$ python -q
>>> import numpy as np
>>> import numpy.linalg as la
>>> np.set_printoptions(precision=2, suppress=True, linewidth=120, sign=" ")
>>> u = np.array([1, 1, -1, 3, -3, 1]) + 0.5
>>> mat = np.outer(u, u) / (u @ u)
>>> mat
array([[ 0.09,  0.09, -0.03,  0.21, -0.15,  0.09],
       [ 0.09,  0.09, -0.03,  0.21, -0.15,  0.09],
       [-0.03, -0.03,  0.01, -0.07,  0.05, -0.03],
       [ 0.21,  0.21, -0.07,  0.48, -0.34,  0.21],
       [-0.15, -0.15,  0.05, -0.34,  0.25, -0.15],
       [ 0.09,  0.09, -0.03,  0.21, -0.15,  0.09]])
>>> x = np.array([-2, 0, 1, -1, 0, 1])
>>> mat @ x
array([-0.32, -0.32,  0.11, -0.75,  0.54, -0.32])
>>> np.trace(mat)
np.float64(1.0)
>>> rk = la.matrix_rank(mat)
>>> rk
np.int64(1)
>>> ns = la.svd(mat)[2][rk:].T
>>> [int(la.matrix_rank(np.delete(mat, i, axis=0))) for i in range(6)]
[1, 1, 1, 1, 1, 1]
>>> la.matrix_rank(mat.T @ mat), la.matrix_rank(mat @ mat.T)
(np.int64(1), np.int64(1))
>>> ns @ ns.T
array([[ 0.91, -0.09,  0.03, -0.21,  0.15, -0.09],
       [-0.09,  0.91,  0.03, -0.21,  0.15, -0.09],
       [ 0.03,  0.03,  0.99,  0.07, -0.05,  0.03],
       [-0.21, -0.21,  0.07,  0.52,  0.34, -0.21],
       [ 0.15,  0.15, -0.05,  0.34,  0.75,  0.15],
       [-0.09, -0.09,  0.03, -0.21,  0.15,  0.91]])
>>> evals, V = la.eigh(mat)
>>> x = np.array([-3, -3, 0, 2, 2, -2])
>>> np.round(x @ mat @ x, 2)
np.float64(3.92)
>>> round(x @ mat @ x / (x @ x), 2), round(evals[0], 2), evals[-1]
(np.float64(0.13), np.float64(-0.0), np.float64(1.0))
>>> V * np.abs(evals) @ V.T
array([[ 0.09,  0.09, -0.03,  0.21, -0.15,  0.09],
       [ 0.09,  0.09, -0.03,  0.21, -0.15,  0.09],
       [-0.03, -0.03,  0.01, -0.07,  0.05, -0.03],
       [ 0.21,  0.21, -0.07,  0.48, -0.34,  0.21],
       [-0.15, -0.15,  0.05, -0.34,  0.25, -0.15],
       [ 0.09,  0.09, -0.03,  0.21, -0.15,  0.09]])
>>> (np.sign(V[:, -1].round(6)) == np.sign(V[0, -1].round(6))).astype(int)
array([ 1,  1,  0,  1,  0,  1])
>>> np.round(la.eigvalsh(mat[1:, 1:]), 2) + 0
array([ 0.  ,  0.  ,  0.  ,  0.  ,  0.91])
>>> u = np.array([1, 0, 1, 0, 1, 2])
>>> v = np.array([-1, 0, 0])
>>> feats = np.outer(u, v)
>>> feats
array([[-1,  0,  0],
       [ 0,  0,  0],
       [-1,  0,  0],
       [ 0,  0,  0],
       [-1,  0,  0],
       [-2,  0,  0]])
>>> # column 0 is much longer than the rest
>>> la.norm(feats, axis=0)
array([ 2.65,  0.  ,  0.  ])
>>> feats @ feats.T
array([[ 1,  0,  1,  0,  1,  2],
       [ 0,  0,  0,  0,  0,  0],
       [ 1,  0,  1,  0,  1,  2],
       [ 0,  0,  0,  0,  0,  0],
       [ 1,  0,  1,  0,  1,  2],
       [ 2,  0,  2,  0,  2,  4]])
>>> feats[:, 0] @ feats[:, 2]
np.int64(0)
>>> u = np.array([1, 3, 1, 1])
>>> X = -2 * np.eye(4) + np.outer(u, u)
>>> X
array([[-1.,  3.,  1.,  1.],
       [ 3.,  7.,  3.,  3.],
       [ 1.,  3., -1.,  1.],
       [ 1.,  3.,  1., -1.]])
>>> round(float(la.norm(X[2] - X[3])), 2)
2.83
>>> la.norm(X, axis=0)
array([ 3.46,  8.72,  3.46,  3.46])
>>> X[2] @ X[3]
np.float64(8.0)
>>> la.norm(X, axis=1)
array([ 3.46,  8.72,  3.46,  3.46])
>>> arr = np.load("a.npy")
>>> arr
array([[ 0.21,  1.21, -0.25, -0.5 ],
       [ 0.2 ,  1.2 , -0.3 , -0.5 ],
       [ 1.5 , -1.9 ,  0.  , -0.2 ],
       [ 0.5 ,  0.8 , -0.5 ,  0.8 ],
       [ 0.7 , -0.6 ,  1.  , -0.3 ],
       [ 0.3 , -0.6 ,  0.6 ,  0.1 ]])
>>> Y = np.c_[arr[:, :2] @ np.array([[5, 2], [4, 3]]), np.array([-2, 5, -5, -1, 2, -2])]
>>> Y
array([[ 5.89,  4.05, -2.  ],
       [ 5.8 ,  4.  ,  5.  ],
       [-0.1 , -2.7 , -5.  ],
       [ 5.7 ,  3.4 , -1.  ],
       [ 1.1 , -0.4 ,  2.  ],
       [-0.9 , -1.2 , -2.  ]])
>>> la.norm(la.qr(arr)[0].T @ Y, axis=0) ** 2 / ((Y ** 2).sum(axis=0) + 1e-12)
array([ 1.  ,  1.  ,  0.51])
>>> la.matrix_rank(Y)
np.int64(3)
>>> np.round(la.lstsq(arr, Y[:, 0])[0], 2) + 0
array([ 5.,  4.,  0.,  0.])
>>> u = np.array([-3, -3, 1, -1, 0])
>>> v = np.array([3, 4, 1, 5, 1, 0])
>>> K = u[:, None] + v[None, :]
>>> K
array([[ 0,  1, -2,  2, -2, -3],
       [ 0,  1, -2,  2, -2, -3],
       [ 4,  5,  2,  6,  2,  1],
       [ 2,  3,  0,  4,  0, -1],
       [ 3,  4,  1,  5,  1,  0]])
>>> theta = np.radians(54)
>>> R = np.eye(6)
>>> R[3, 3] = R[2, 2] = np.cos(theta)
>>> R[3, 2], R[2, 3] = -np.sin(theta), np.sin(theta)
>>> R
array([[ 1.  ,  0.  ,  0.  ,  0.  ,  0.  ,  0.  ],
       [ 0.  ,  1.  ,  0.  ,  0.  ,  0.  ,  0.  ],
       [ 0.  ,  0.  ,  0.59,  0.81,  0.  ,  0.  ],
       [ 0.  ,  0.  , -0.81,  0.59,  0.  ,  0.  ],
       [ 0.  ,  0.  ,  0.  ,  0.  ,  1.  ,  0.  ],
       [ 0.  ,  0.  ,  0.  ,  0.  ,  0.  ,  1.  ]])
>>> Y = K @ R.T
>>> np.allclose(K @ K.T, Y @ Y.T)
True
>>> np.round(la.svd(K, compute_uv=False), 2) + 0, np.round(la.svd(Y, compute_uv=False), 2) + 0
(array([ 12.95,   6.65,   0.  ,   0.  ,   0.  ]), array([ 12.95,   6.65,   0.  ,   0.  ,   0.  ]))
>>> round(la.det(R), 2), np.round(np.trace(R), 2)
(np.float64(1.0), np.float64(5.18))
>>> np.abs(Y - K).max(axis=0)
array([ 0.  ,  0.  ,  4.03,  4.09,  0.  ,  0.  ])
>>> np.allclose(la.norm(K, axis=1), la.norm(Y, axis=1))
True
>>> np.allclose(R, R.T)
False
>>> assert R == R.T
Traceback (most recent call last):
  File "<python-input-60>", line 1, in <module>
    assert R == R.T
           ^^^^^^^^
ValueError: The truth value of an array with more than one element is ambiguous. Use a.any() or a.all()
>>> R.inv()
Traceback (most recent call last):
  File "<python-input-61>", line 1, in <module>
    R.inv()
    ^^^^^
AttributeError: 'numpy.ndarray' object has no attribute 'inv'
>>> np.round(la.det(R), 2)
np.float64(1.0)
>>> R @ R
array([[ 1.  ,  0.  ,  0.  ,  0.  ,  0.  ,  0.  ],
       [ 0.  ,  1.  ,  0.  ,  0.  ,  0.  ,  0.  ],
       [ 0.  ,  0.  , -0.31,  0.95,  0.  ,  0.  ],
       [ 0.  ,  0.  , -0.95, -0.31,  0.  ,  0.  ],
       [ 0.  ,  0.  ,  0.  ,  0.  ,  1.  ,  0.  ],
       [ 0.  ,  0.  ,  0.  ,  0.  ,  0.  ,  1.  ]])
>>> round(float(np.trace(R)), 2)
5.18
>>> Y = K / la.norm(K, axis=1, keepdims=True)
>>> C2 = Y @ Y.T
>>> (C2 - 2 * np.eye(5)).round(6).argmax(axis=1)
array([ 1,  0,  4,  4,  2])
>>> np.argwhere(np.triu(np.abs(C2) > 0.95, 1))
array([[ 0,  1],
       [ 2,  4],
       [ 3,  4]])
>>> K.shape
(5, 6)
>>> K - K[0]
array([[ 0,  0,  0,  0,  0,  0],
       [ 0,  0,  0,  0,  0,  0],
       [ 4,  4,  4,  4,  4,  4],
       [ 2,  2,  2,  2,  2,  2],
       [ 3,  3,  3,  3,  3,  3]])
>>> round(float(la.norm(K)), 2)
14.56
>>> la.matrix_rank(K)
np.int64(2)
>>> np.diff(K, axis=0)
array([[ 0,  0,  0,  0,  0,  0],
       [ 4,  4,  4,  4,  4,  4],
       [-2, -2, -2, -2, -2, -2],
       [ 1,  1,  1,  1,  1,  1]])
>>> K[5]
Traceback (most recent call last):
  File "<python-input-74>", line 1, in <module>
    K[5]
    ~^^^
IndexError: index 5 is out of bounds for axis 0 with size 5
>>> A = np.load("w.npy")
>>> A
array([[ 0,  0, -3],
       [ 0,  0, -3],
       [ 3,  3,  0]])
>>> u = np.array([1, 0, 1])
>>> np.convolve(A[0], u)
array([ 0,  0, -3,  0, -3])
>>> np.cross(A[0, :3], A[2, :3])
array([ 9, -9,  0])
>>> Y = A / np.sqrt((A ** 2).mean(axis=1, keepdims=True))
>>> Y[0]
array([ 0.  ,  0.  , -1.73])
>>> la.matrix_rank(A - A.mean(axis=1, keepdims=True))
np.int64(1)
>>> np.all(la.eigvalsh(X) > 0)
np.False_
>>> [round(float(la.det(X[:i, :i])), 2) + 0 for i in range(1, 5)]
[-1.0, -16.0, 36.0, -80.0]
>>> M = np.load("mat.npy")
>>> M
array([[ 1.  ,  0.7 ,  0.49,  0.34],
       [ 0.7 ,  1.  ,  0.7 ,  0.49],
       [ 0.49,  0.7 ,  1.  ,  0.7 ],
       [ 0.34,  0.49,  0.7 ,  1.  ]])
>>> u = np.array([2, 2, 2])
>>> np.array([np.convolve(row, u, "same") for row in M])
array([[ 3.4 ,  4.38,  3.06,  1.66],
       [ 3.4 ,  4.8 ,  4.38,  2.38],
       [ 2.38,  4.38,  4.8 ,  3.4 ],
       [ 1.66,  3.06,  4.38,  3.4 ]])
>>> np.polyval(u, M[2])
array([ 3.46,  4.38,  6.  ,  4.38])
>>> np.convolve(M[2], u)
array([ 0.98,  2.38,  4.38,  4.8 ,  3.4 ,  1.4 ])
>>> np.cross(M[2, :3], M[0, :3])
array([-0.36,  0.76, -0.36])
>>> np.correlate(M[2], M[0], "full")
array([ 0.17,  0.48,  1.03,  1.71,  1.74,  1.49,  0.7 ])
>>> Lm = la.cholesky(M)
>>> M / np.sqrt(np.outer(np.diag(M), np.diag(M)))
array([[ 1.  ,  0.7 ,  0.49,  0.34],
       [ 0.7 ,  1.  ,  0.7 ,  0.49],
       [ 0.49,  0.7 ,  1.  ,  0.7 ],
       [ 0.34,  0.49,  0.7 ,  1.  ]])
>>> Lm
array([[ 1.  ,  0.  ,  0.  ,  0.  ],
       [ 0.7 ,  0.71,  0.  ,  0.  ],
       [ 0.49,  0.5 ,  0.71,  0.  ],
       [ 0.34,  0.35,  0.5 ,  0.71]])
>>> np.diag(Lm) ** 2
array([ 1.  ,  0.51,  0.51,  0.51])
>>> la.eigvalsh(M).min() > 0
np.True_
>>> data = np.array([[0.0, 0.7, 0.7, -0.3, 2.0, 1.2, 1.9],
...     [-0.6, -2.8, -0.5, 0.6, -1.2, -0.9, -0.6],
...     [1.8, 0.2, -0.2, 0.4, -1.3, 0.0, 0.6],
...     [0.5, -1.0, -1.4, 0.5, 1.1, 2.1, -0.1],
...     [-0.4, -0.2, 0.8, -0.3, -0.4, 1.8, 1.0],
...     [0.9, -2.7, -1.8, -0.3, 1.1, -2.2, -0.4],
...     [-0.1, 0.1, 0.7, -0.7, 0.2, 0.0, -0.2],
...     [0.5, -0.4, 1.0, 1.5, -1.6, 0.9, 0.1],
...     [-0.3, 1.9, 0.3, 1.6, -0.2, 2.2, 0.6]])
>>> rng = np.random.default_rng(5211)
>>> data[0] = data[5] + 0.3 * rng.normal(size=7)
>>> data
array([[ 1.08, -2.54, -2.31, -0.74,  0.98, -2.34, -0.45],
       [-0.6 , -2.8 , -0.5 ,  0.6 , -1.2 , -0.9 , -0.6 ],
       [ 1.8 ,  0.2 , -0.2 ,  0.4 , -1.3 ,  0.  ,  0.6 ],
       [ 0.5 , -1.  , -1.4 ,  0.5 ,  1.1 ,  2.1 , -0.1 ],
       [-0.4 , -0.2 ,  0.8 , -0.3 , -0.4 ,  1.8 ,  1.  ],
       [ 0.9 , -2.7 , -1.8 , -0.3 ,  1.1 , -2.2 , -0.4 ],
       [-0.1 ,  0.1 ,  0.7 , -0.7 ,  0.2 ,  0.  , -0.2 ],
       [ 0.5 , -0.4 ,  1.  ,  1.5 , -1.6 ,  0.9 ,  0.1 ],
       [-0.3 ,  1.9 ,  0.3 ,  1.6 , -0.2 ,  2.2 ,  0.6 ]])
>>> x = np.array([-2, 1, -2, 1, 0, -2, 3])
>>> rhs = data @ x
>>> rhs.round(2) + 0
array([ 2.52,  0.  , -0.8 , -3.2 , -1.9 ,  2.  , -2.4 , -3.4 ,  0.9 ])
>>> np.round(la.pinv(data) @ data, 2) + 0
array([[ 1.,  0.,  0.,  0.,  0.,  0.,  0.],
       [ 0.,  1.,  0.,  0.,  0.,  0.,  0.],
       [ 0.,  0.,  1.,  0.,  0.,  0.,  0.],
       [ 0.,  0.,  0.,  1.,  0.,  0.,  0.],
       [ 0.,  0.,  0.,  0.,  1.,  0.,  0.],
       [ 0.,  0.,  0.,  0.,  0.,  1.,  0.],
       [ 0.,  0.,  0.,  0.,  0.,  0.,  1.]])
>>> np.round(la.solve(data.T @ data, data.T @ rhs), 2) + 0
array([-2.,  1., -2.,  1.,  0., -2.,  3.])
>>> rhs = rhs + 0.3 * rng.normal(size=9)
>>> rhs
array([ 2.87, -0.07, -0.81, -2.91, -1.97,  1.99, -2.  , -4.05,  1.16])
>>> coef, *_ = la.lstsq(data, rhs)
>>> np.round(data.T @ (rhs - data @ coef), 2) + 0
array([ 0.,  0.,  0.,  0.,  0.,  0.,  0.])
>>> coef
array([-2.07,  1.13, -2.34,  0.75, -0.1 , -1.88,  2.87])
>>> [round(float(la.norm(la.solve(data.T @ data + lam * np.eye(7), data.T @ rhs))), 2) for lam in (0, 1, 10, 100)]
[4.84, 2.46, 0.84, 0.21]
